$ ipython --no-banner

In [1]: import numpy as np

In [2]: np.set_printoptions(precision=2, suppress=True, linewidth=100, sign=" ")

In [3]: feats = np.loadtxt("m.csv", delimiter=",")

In [4]: feats
Out[4]: 
array([[ 0.,  2.,  4., -4.,  4.,  3., -2., -2., -1., -4., -1., -1.,  3., -1.],
       [-2.,  0.,  5.,  2.,  0., -3., -2., -3., -3.,  1.,  0.,  1.,  5., -4.],
       [-4., -5.,  0., -2.,  3., -2., -1.,  0.,  3.,  3.,  4.,  2., -3.,  3.],
       [ 4., -2.,  2.,  0., -1.,  0.,  1.,  2.,  2.,  2., -2.,  1., -4., -2.],
       [-4.,  0., -3.,  1.,  0., -4., -2.,  2., -1.,  1., -1., -3.,  0.,  0.],
       [-3.,  3.,  2.,  0.,  4.,  0., -2., -2., -1., -5.,  1.,  0.,  2.,  0.],
       [ 2.,  2.,  1., -1.,  2.,  2.,  0.,  0.,  0.,  2., -2., -4.,  5., -4.],
       [ 2.,  3.,  0., -2., -2.,  2.,  0.,  0.,  1.,  3., -2.,  0., -1.,  2.],
       [ 1.,  3., -3., -2.,  1.,  1.,  0., -1.,  0.,  3.,  2.,  1., -3., -3.],
       [ 4., -1., -3., -2., -1.,  5., -2., -3., -3.,  0.,  0., -1., -2., -3.],
       [ 1.,  0., -4.,  2.,  1., -1.,  2.,  2., -2.,  0.,  0.,  1., -1.,  1.],
       [ 1., -1., -2., -1.,  3.,  0.,  4.,  0., -1.,  1., -1.,  0.,  2.,  5.],
       [-3., -5.,  3.,  4.,  0., -2., -5.,  1.,  3.,  2.,  1., -2.,  0.,  3.],
       [ 1.,  4., -3.,  2.,  0.,  0.,  4., -2.,  3.,  3., -1., -5., -3.,  0.]])

In [5]: rng = np.random.default_rng(80)

In [6]: z = rng.permutation(14)

In [7]: Y = feats[:, z] * rng.choice([-1, 1], 14)

In [8]: Y
Out[8]: 
array([[-1.,  4.,  2., -0., -3.,  1., -2., -1., -4.,  1., -2.,  4.,  4.,  3.],
       [-4., -1.,  0.,  2., -5.,  3., -2.,  1., -0., -0., -3.,  5., -2., -3.],
       [ 3., -3., -5.,  4.,  3., -3., -1.,  2., -3., -4.,  0.,  0.,  2., -2.],
       [-2., -2., -2., -4.,  4., -2.,  1.,  1.,  1.,  2.,  2.,  2., -0.,  0.],
       [ 0., -1.,  0.,  4., -0.,  1., -2., -3., -0.,  1.,  2., -3., -1., -4.],
       [ 0.,  5.,  3.,  3., -2.,  1., -2.,  0., -4., -1., -2.,  2., -0.,  0.],
       [-4., -2.,  2., -2., -5., -0.,  0., -4., -2.,  2.,  0.,  1.,  1.,  2.],
       [ 2., -3.,  3., -2.,  1., -1.,  0.,  0.,  2.,  2.,  0.,  0.,  2.,  2.],
       [-3., -3.,  3., -1.,  3., -0.,  0.,  1., -1., -2., -1., -3.,  2.,  1.],
       [-3., -0., -1., -4.,  2.,  3., -2., -1.,  1., -0., -3., -3.,  2.,  5.],
       [ 1., -0.,  0., -1.,  1.,  2.,  2.,  1., -1., -0.,  2., -4., -2., -1.],
       [ 5., -1., -1., -1., -2.,  1.,  4.,  0., -3.,  1.,  0., -2.,  1.,  0.],
       [ 3., -2., -5.,  3., -0., -3., -5., -2., -0., -1.,  1.,  3., -4., -2.],
       [ 0., -3.,  4., -1.,  3., -3.,  4., -5., -0.,  1., -2., -3., -2.,  0.]])

In [9]: U, _, VT = np.linalg.svd(feats.T @ Y)

In [10]: z
Out[10]: array([ 13,   9,   1,   0,  12,   8,   6,  11,   4,  10,   7,   2,   3,   5])

In [11]: gram = feats.T @ feats

In [12]: (feats @ feats.T).shape
Out[12]: (14, 14)

In [13]: np.linalg.svd(feats, compute_uv=False) ** 2
Out[13]: 
array([ 269.77,  269.77,  119.19,  119.19,   79.8 ,   79.8 ,   51.95,   51.95,   28.59,   28.59,
         10.61,   10.61,    0.09,    0.09])

In [14]: np.linalg.matrix_rank(gram)
Out[14]: np.int64(14)

In [15]: t3 = np.stack([feats, 4 * feats, feats[::-1]])

In [16]: np.einsum("bij,cij->bc", t3, t3)
Out[16]: 
array([[ 1120.,  4480.,   -58.],
       [ 4480., 17920.,  -232.],
       [  -58.,  -232.,  1120.]])

In [17]: (t3 @ feats.T).shape
Out[17]: (3, 14, 14)

In [18]: A = np.loadtxt("test5.csv", delimiter=",")

In [19]: A
Out[19]: 
array([[ 1.11,  0.65, -1.88, -1.03, -1.34, -0.95, -0.26,  1.64,  0.64],
       [ 0.93,  0.15, -1.22, -0.8 , -1.03, -0.94, -0.48,  1.13,  0.55],
       [ 2.64,  1.23, -3.96, -2.36, -4.25, -2.85, -1.2 ,  4.23,  1.75],
       [ 2.44,  0.73, -3.13, -1.68, -2.96, -2.32, -1.11,  3.06,  0.83],
       [-0.58,  0.19,  0.42,  0.79,  0.84,  0.17,  0.59, -0.98, -0.56],
       [ 2.34,  1.37, -2.98, -1.38, -2.96, -2.34, -1.01,  2.96,  1.38],
       [ 1.72,  1.06, -2.83, -1.92, -2.4 , -2.03, -0.87,  2.92,  1.22],
       [-0.2 , -0.13, -0.06,  0.45, -0.09, -0.56,  0.04,  0.14, -0.62],
       [-0.56,  0.21,  0.65,  0.99,  0.86,  1.03,  0.31, -1.62, -0.44],
       [-1.32, -0.59,  2.13,  1.23,  1.93,  0.96,  0.47, -2.4 , -0.5 ],
       [ 1.21,  0.08, -1.71, -1.33, -1.64, -1.09, -0.84,  1.74, -0.03],
       [-0.87, -0.21,  1.34,  0.67,  1.38,  0.9 ,  0.72, -1.76,  0.08],
       [-2.14, -1.66,  3.15,  2.19,  3.46,  2.25,  1.34, -3.19, -1.3 ],
       [ 0.85,  0.28, -1.58,  0.22, -0.08, -0.55, -0.13,  1.11,  0.6 ],
       [ 2.7 ,  0.99, -3.58, -2.42, -4.11, -3.13, -1.53,  3.9 ,  1.59],
       [-3.71, -1.51,  5.65,  3.86,  6.04,  3.39,  1.27, -5.63, -1.91],
       [ 1.54,  0.71, -1.65, -1.16, -2.35, -1.26, -0.63,  2.87,  0.59],
       [ 2.35,  1.17, -3.68, -2.  , -3.54, -2.77, -1.52,  3.5 ,  1.25],
       [ 0.22,  0.1 , -0.47,  0.28, -0.95,  0.23,  0.12,  0.56,  0.43],
       [-1.11, -0.5 ,  2.58,  1.74,  2.69,  1.6 ,  0.3 , -1.51, -0.53],
       [-4.31, -2.15,  7.65,  4.93,  7.24,  4.62,  2.78, -7.27, -2.53],
       [-1.21, -0.75,  2.06,  0.65,  0.94,  1.23,  0.65, -2.21, -0.48],
       [ 1.14,  0.87, -1.52, -0.98, -1.45, -0.62, -0.79,  1.6 ,  0.34],
       [-0.96, -0.84,  0.77,  0.92,  1.08,  0.81,  0.49, -1.62, -0.48],
       [-1.71, -0.79,  2.28,  1.29,  1.57,  1.17,  0.84, -2.57, -0.29],
       [-3.23, -1.68,  5.65,  3.68,  5.56,  4.04,  0.8 , -5.42, -2.1 ],
       [ 1.12,  0.6 , -1.38, -0.84, -0.67, -1.28, -0.11,  0.87,  0.59],
       [-3.42, -1.44,  5.08,  3.58,  5.39,  3.5 ,  1.67, -4.68, -1.75],
       [ 2.24,  1.64, -3.39, -2.59, -2.92, -2.15, -1.15,  3.08,  1.09],
       [-0.84, -0.29,  0.7 ,  0.17,  0.65,  0.81,  0.3 , -1.08, -0.58],
       [-2.7 , -1.18,  4.44,  3.5 ,  4.41,  3.47,  2.24, -5.02, -1.56],
       [ 4.  ,  1.89, -6.36, -3.4 , -6.5 , -4.05, -2.1 ,  6.04,  2.28],
       [-2.6 , -1.6 ,  3.58,  2.8 ,  3.24,  2.39,  1.78, -3.85, -1.01],
       [ 0.29, -0.11, -0.62,  0.06, -0.88, -0.41,  0.15,  0.66,  0.  ],
       [-0.64, -0.87,  1.36,  0.84,  0.92,  0.87,  0.59, -0.81, -0.34],
       [ 0.  ,  0.59,  0.21,  0.07,  0.34, -0.27, -0.26,  0.41,  0.36]])

In [20]: basis = A[[6, 7]].astype(float)

In [21]: for _ in range(6):
    ...:     z = np.linalg.norm(A[:, None] - basis, axis=-1).argmin(axis=1)
    ...:     basis = np.array([A[z == j].mean(axis=0) for j in range(2)])
    ...: 

In [22]: z
Out[22]: 
array([ 0,  0,  0,  0,  1,  0,  0,  0,  1,  1,  0,  1,  1,  0,  0,  1,  0,  0,  0,  1,  1,  1,  0,
        1,  1,  1,  0,  1,  0,  1,  1,  0,  1,  0,  1,  0])

In [23]: np.bincount(z)
Out[23]: array([ 19,  17])

In [24]: x0 = np.array([2, 0, 0, 0, 2, 1, 0, 0, 1])

In [25]: y = A @ x0

In [26]: np.round(np.linalg.pinv(A) @ A, 2) + 0
Out[26]: 
array([[ 1.,  0.,  0.,  0.,  0.,  0.,  0.,  0.,  0.],
       [ 0.,  1.,  0.,  0.,  0.,  0.,  0.,  0.,  0.],
       [ 0.,  0.,  1.,  0.,  0.,  0.,  0.,  0.,  0.],
       [ 0.,  0.,  0.,  1.,  0.,  0.,  0.,  0.,  0.],
       [ 0.,  0.,  0.,  0.,  1.,  0.,  0.,  0.,  0.],
       [ 0.,  0.,  0.,  0.,  0.,  1.,  0.,  0.,  0.],
       [ 0.,  0.,  0.,  0.,  0.,  0.,  1.,  0.,  0.],
       [ 0.,  0.,  0.,  0.,  0.,  0.,  0.,  1.,  0.],
       [ 0.,  0.,  0.,  0.,  0.,  0.,  0.,  0.,  1.]])

In [27]: np.linalg.solve(A, y)
LinAlgError: Last 2 dimensions of the array must be square


In [28]: y = y + 0.05 * rng.normal(size=36)

In [29]: y
Out[29]: 
array([-0.79, -0.62, -4.37, -2.54,  0.09, -2.2 , -2.27, -1.79,  1.26,  1.66, -1.89,  2.1 ,  3.57,
        1.63, -4.38,  6.13, -2.33, -3.88, -0.76,  4.26,  7.96,  0.17, -0.91,  0.58,  0.61,  6.56,
        0.25,  5.76, -2.42, -0.1 ,  5.34, -6.83,  2.65, -1.52,  1.08,  0.76])

In [30]: beta, *_ = np.linalg.lstsq(A, y)

In [31]: np.round(A.T @ (y - A @ beta), 2) + 0
Out[31]: array([ 0.,  0.,  0.,  0.,  0.,  0.,  0.,  0.,  0.])

In [32]: [round(float(np.linalg.norm(np.linalg.solve(A.T @ A + lam * np.eye(9), A.T @ y))), 2) for lam in (0, 1, 10, 100)]
Out[32]: [3.19, 2.27, 0.94, 0.46]
